>>> import numpy as np
>>> np.set_printoptions(precision=2, suppress=True, linewidth=100)
>>> J = np.load("layer4.npy")
>>> J
array([[5., 0., 4., 4., 0.],
       [0., 5., 0., 0., 4.],
       [4., 0., 5., 4., 0.],
       [4., 0., 4., 5., 0.],
       [0., 4., 0., 0., 5.]])
>>> # equal to its transpose
>>> f = np.array([-6, -2, -7, 4, 3])
>>> B = J + np.outer(f, np.eye(5)[3])
>>> np.round(np.linalg.det(B) / np.linalg.det(J), 2), np.round(1 + np.linalg.solve(J, f)[3], 2)
(np.float64(7.77), np.float64(7.77))
>>> round(np.linalg.det(J), 2)
np.float64(117.0)
>>> np.sort(np.abs(np.linalg.eigvals(J)))
array([ 1.,  1.,  1.,  9., 13.])
>>> (J + J.T) / 2
array([[5., 0., 4., 4., 0.],
       [0., 5., 0., 0., 4.],
       [4., 0., 5., 4., 0.],
       [4., 0., 4., 5., 0.],
       [0., 4., 0., 0., 5.]])
>>> np.linalg.matrix_power(J, 3)
array([[733.,   0., 732., 732.,   0.],
       [  0., 365.,   0.,   0., 364.],
       [732.,   0., 733., 732.,   0.],
       [732.,   0., 732., 733.,   0.],
       [  0., 364.,   0.,   0., 365.]])
>>> np.allclose(J, J.T)
True
>>> x = np.ones(5)
>>> for _ in range(3):
...     x = J @ x
...     x /= np.linalg.norm(x)
...     print(round(x @ J @ x, 2))
... 
12.03
12.47
12.73
>>> round(float(np.linalg.eigvalsh(J)[-1]), 2)
13.0
>>> W0 = np.load("a.npy")
>>> W0
array([[ 0,  3,  2],
       [ 3,  6,  2],
       [ 3,  7,  2],
       [ 6,  8,  4],
       [ 8, 10,  6],
       [ 9, 13,  7],
       [11, 16, 10],
       [11, 17, 10],
       [14, 17, 13],
       [14, 20, 13],
       [14, 23, 14],
       [15, 24, 14],
       [18, 26, 16],
       [21, 26, 19],
       [21, 28, 22],
       [22, 31, 25],
       [23, 31, 28],
       [23, 31, 29],
       [23, 31, 31],
       [25, 33, 33],
       [26, 33, 33],
       [29, 35, 33],
       [32, 37, 33],
       [34, 38, 34],
       [37, 39, 35],
       [37, 41, 37],
       [37, 44, 37],
       [40, 47, 37],
       [41, 47, 39],
       [42, 50, 40],
       [45, 50, 43],
       [48, 50, 45],
       [50, 52, 48],
       [50, 54, 51],
       [50, 54, 53]])
>>> vals, vecs = np.linalg.eig(J)
>>> np.round(J @ vecs[:, 0] - vals[0] * vecs[:, 0], 2) + 0
array([0., 0., 0., 0., 0.])
>>> vals
array([ 1., 13.,  1.,  9.,  1.])
>>> np.sort(np.linalg.eigvals(J.T))
array([ 1.,  1.,  1.,  9., 13.])
>>> arr = np.load("dump.npy")
>>> arr
array([[ -1.59,   0.15,  -1.19,  -1.4 ,  -4.08,  -2.36],
       [  2.22,   0.63,   1.2 ,   1.5 ,   4.08,   2.65],
       [  2.72,   0.56,   1.39,   1.91,   6.72,   4.58],
       [ 10.36,   2.62,   4.99,   8.77,  25.24,  16.62],
       [  7.18,   2.12,   3.35,   5.7 ,  15.21,  10.16],
       [  6.38,   1.26,   3.33,   4.64,  13.45,   9.33],
       [  0.88,  -0.04,   0.64,   0.64,   1.93,   0.91],
       [  0.46,   0.41,   0.13,   0.12,   0.64,   0.17],
       [  1.84,   0.69,   0.95,   1.58,   4.34,   3.27],
       [  2.9 ,   0.64,   0.4 ,   1.98,   4.76,   3.22],
       [ -2.77,  -0.38,  -1.  ,  -1.93,  -5.97,  -4.28],
       [  0.93,   0.3 ,   0.77,   0.31,   1.8 ,   1.47],
       [ -1.56,  -0.4 ,  -1.23,  -0.95,  -3.65,  -2.83],
       [ -5.26,  -1.27,  -3.24,  -3.38, -11.58,  -8.32],
       [  3.39,   1.  ,   1.74,   2.6 ,   7.81,   4.53],
       [ -5.55,  -1.47,  -2.59,  -4.41, -11.77,  -8.02],
       [ -5.52,  -1.89,  -2.69,  -4.5 , -13.83,  -8.64],
       [ -3.65,  -0.53,  -2.36,  -2.24,  -7.77,  -5.14],
       [ -3.3 ,  -0.68,  -1.34,  -1.92,  -6.51,  -3.76],
       [  1.41,   0.14,   0.66,   1.16,   2.97,   1.67],
       [ -4.63,  -1.44,  -2.03,  -4.  , -11.3 ,  -7.14],
       [  3.13,   0.74,   1.52,   2.46,   6.9 ,   4.69],
       [  0.47,   0.01,   0.44,   0.43,   2.09,   1.47],
       [ -4.2 ,  -0.54,  -2.05,  -3.22,  -8.88,  -5.77],
       [ -2.9 ,  -0.53,  -1.47,  -2.19,  -6.56,  -4.08],
       [  3.59,   0.35,   1.48,   2.08,   5.51,   3.86],
       [ -2.64,  -0.6 ,  -1.23,  -2.28,  -6.5 ,  -4.35],
       [ -3.07,  -0.99,  -2.09,  -2.6 ,  -7.17,  -5.28],
       [ -5.25,  -0.6 ,  -2.1 ,  -3.48, -10.77,  -7.26],
       [  4.22,   1.  ,   2.  ,   3.3 ,   9.45,   5.91],
       [  1.95,   0.04,   1.01,   1.14,   4.35,   2.64],
       [  4.4 ,   1.09,   2.16,   2.59,   9.05,   5.77],
       [ -5.32,  -1.92,  -3.32,  -4.5 , -13.77,  -9.51],
       [  0.9 ,  -0.07,   0.09,   0.39,   1.47,   1.63],
       [ -1.1 ,  -0.55,  -0.67,  -1.57,  -2.51,  -2.11]])
>>> d = np.linalg.norm(arr[:, None] - arr[None], axis=-1)
>>> d.mean(axis=1).argmax()
np.int64(3)
>>> (d + 1e9 * np.eye(35)).round(6).argmin(axis=1)
array([12, 30, 21,  4,  5,  4, 11,  6,  1,  8, 26, 22,  0, 15, 21, 13, 32, 27, 24,  6, 28,  2, 11,
       17, 26,  9, 24, 17, 20, 31,  1, 29, 16, 22, 12])
>>> np.flatnonzero(d[27] < d.mean() / 2)
array([ 0, 10, 12, 13, 15, 17, 18, 20, 23, 24, 26, 27, 28, 34])
>>> d.shape
(35, 35)
>>> mat = np.cumsum(np.array([[0, -3, -2],
...     [3, 1, -1],
...     [3, 1, -1],
...     [2, 2, -3],
...     [-2, -3, 0],
...     [-1, 1, -3],
...     [1, 0, 3],
...     [0, -2, 3],
...     [-2, 3, -2],
...     [-1, 2, 0],
...     [-2, 0, -2],
...     [-2, 2, -1],
...     [1, -1, 1],
...     [2, -3, 3],
...     [-3, 1, -3],
...     [3, 3, -2],
...     [-2, -3, -1],
...     [-1, -3, 3],
...     [-3, 2, 1],
...     [3, 0, -2],
...     [1, -1, -2],
...     [-3, -2, 0],
...     [-2, 1, -1],
...     [2, 1, -1],
...     [-1, -2, 1]]), axis=0)
>>> mat
array([[  0,  -3,  -2],
       [  3,  -2,  -3],
       [  6,  -1,  -4],
       [  8,   1,  -7],
       [  6,  -2,  -7],
       [  5,  -1, -10],
       [  6,  -1,  -7],
       [  6,  -3,  -4],
       [  4,   0,  -6],
       [  3,   2,  -6],
       [  1,   2,  -8],
       [ -1,   4,  -9],
       [  0,   3,  -8],
       [  2,   0,  -5],
       [ -1,   1,  -8],
       [  2,   4, -10],
       [  0,   1, -11],
       [ -1,  -2,  -8],
       [ -4,   0,  -7],
       [ -1,   0,  -9],
       [  0,  -1, -11],
       [ -3,  -3, -11],
       [ -5,  -2, -12],
       [ -3,  -1, -13],
       [ -4,  -3, -12]])
>>> P = mat @ np.linalg.solve(mat.T @ mat, mat.T)
>>> P @ mat[:, 2]
array([ -2.,  -3.,  -4.,  -7.,  -7., -10.,  -7.,  -4.,  -6.,  -6.,  -8.,  -9.,  -8.,  -5.,  -8.,
       -10., -11.,  -8.,  -7.,  -9., -11., -11., -12., -13., -12.])
>>> np.round(np.linalg.eigvalsh(P), 2) + 0
array([0., 0., 0., 0., 0., 0., 0., 0., 0., 0., 0., 0., 0., 0., 0., 0., 0., 0., 0., 0., 0., 0., 1.,
       1., 1.])
>>> cent = mat[[17, 2]].astype(float)
>>> for _ in range(4):
...     idx = np.linalg.norm(mat[:, None] - cent, axis=-1).argmin(axis=1)
...     cent = np.array([mat[idx == j].mean(axis=0) for j in range(2)])
... 
>>> idx
array([1, 1, 1, 1, 1, 1, 1, 1, 1, 1, 0, 0, 0, 1, 0, 0, 0, 0, 0, 0, 0, 0, 0, 0, 0])
>>> np.abs(cent[1] - cent[0]).argmax()
np.int64(0)
>>> cent[1] - cent[0]
array([ 5.88, -1.12,  4.24])
>>> cent
array([[-1.43,  0.21, -9.79],
       [ 4.45, -0.91, -5.55]])
>>> idx = mat[:, 2] > np.median(mat[:, 2])
>>> f = mat[idx].mean(axis=0) - mat[~idx].mean(axis=0)
>>> idx.astype(int)
array([1, 1, 1, 1, 1, 0, 1, 1, 1, 1, 0, 0, 0, 1, 0, 0, 0, 0, 1, 0, 0, 0, 0, 0, 0])
>>> Ac = (mat - mat.mean(axis=0)) / mat.std(axis=0)
>>> Ac.std(axis=0)
array([1., 1., 1.])
>>> b = np.linalg.lstsq(np.delete(Ac, 2, axis=1), Ac[:, 2])[0]
>>> np.abs(b).argmax()
np.int64(0)
>>> m1 = np.loadtxt("test9.csv", delimiter=",")
>>> m1
array([[ 4.,  0.,  4.,  4.],
       [ 2., -1.,  1.,  5.],
       [-3., -1., -4., -2.],
       [ 0.,  0.,  0., -1.]])
>>> rng = np.random.default_rng(50704)
>>> idx = rng.permutation(4)
>>> idx
array([0, 3, 1, 2])
>>> B = m1[idx][:, idx]
>>> B
array([[ 4.,  4.,  0.,  4.],
       [ 0., -1.,  0.,  0.],
       [ 2.,  5., -1.,  1.],
       [-3., -2., -1., -4.]])
>>> np.round(np.linalg.det(B), 2), np.round(np.linalg.det(m1[idx]), 2)
(np.float64(0.0), np.float64(0.0))
>>> K = np.array([[5, 8], [1, 4], [-1, 2], [0, 3], [0, 3], [2, 5]])
>>> # row 4 repeats row 3
>>> B = K + rng.integers(-2, 3, (6, 1)) @ rng.integers(-2, 3, (1, 2))
>>> B
array([[ 3,  6],
       [ 3,  6],
       [-3,  0],
       [ 4,  7],
       [ 0,  3],
       [ 0,  3]])
>>> np.linalg.matrix_rank(B - K, tol=1e-8)
np.int64(1)
>>> K.reshape(-1, 2)
array([[ 5,  8],
       [ 1,  4],
       [-1,  2],
       [ 0,  3],
       [ 0,  3],
       [ 2,  5]])
>>> t3 = K.reshape(6, 2, -1)
>>> np.swapaxes(t3, 1, 2)[1]
array([[1, 4]])
>>> np.einsum("ihd,ihd->ih", t3, t3)
array([[25, 64],
       [ 1, 16],
       [ 1,  4],
       [ 0,  9],
       [ 0,  9],
       [ 4, 25]])
>>> t3.sum(axis=1)
array([[13],
       [ 5],
       [ 1],
       [ 3],
       [ 3],
       [ 7]])
>>> t3.shape
(6, 2, 1)
>>> t3.transpose(1, 0, 2)
array([[[ 5],
        [ 1],
        [-1],
        [ 0],
        [ 0],
        [ 2]],

       [[ 8],
        [ 4],
        [ 2],
        [ 3],
        [ 3],
        [ 5]]])
>>> P = K @ np.linalg.solve(K.T @ K, K.T)
>>> np.round((np.eye(6) - P) @ K, 2) + 0
array([[0., 0.],
       [0., 0.],
       [0., 0.],
       [0., 0.],
       [0., 0.],
       [0., 0.]])
>>> np.allclose(P @ P, P)
True
>>> E = np.load("arr.npy")
>>> E
array([[ 5,  4,  5,  3,  8,  3,  7],
       [ 4,  5,  7,  6,  7,  3,  5],
       [ 5,  7, 10,  9,  9,  4,  6],
       [ 3,  6,  9,  9,  6,  3,  3],
       [ 8,  7,  9,  6, 13,  5, 11],
       [ 3,  3,  4,  3,  5,  2,  4],
       [ 7,  5,  6,  3, 11,  4, 10]])
>>> U, sigma, Vh = np.linalg.svd(E)
>>> np.argmax(sigma[:-1] / (sigma[1:] + 1e-6)) + 1
np.int64(2)
>>> B = U[:, :2] @ np.diag(sigma[:2]) @ Vh[:2]
>>> B
array([[ 5.,  4.,  5.,  3.,  8.,  3.,  7.],
       [ 4.,  5.,  7.,  6.,  7.,  3.,  5.],
       [ 5.,  7., 10.,  9.,  9.,  4.,  6.],
       [ 3.,  6.,  9.,  9.,  6.,  3.,  3.],
       [ 8.,  7.,  9.,  6., 13.,  5., 11.],
       [ 3.,  3.,  4.,  3.,  5.,  2.,  4.],
       [ 7.,  5.,  6.,  3., 11.,  4., 10.]])
>>> np.linalg.matrix_rank(E, rtol=0.05)
np.int64(2)
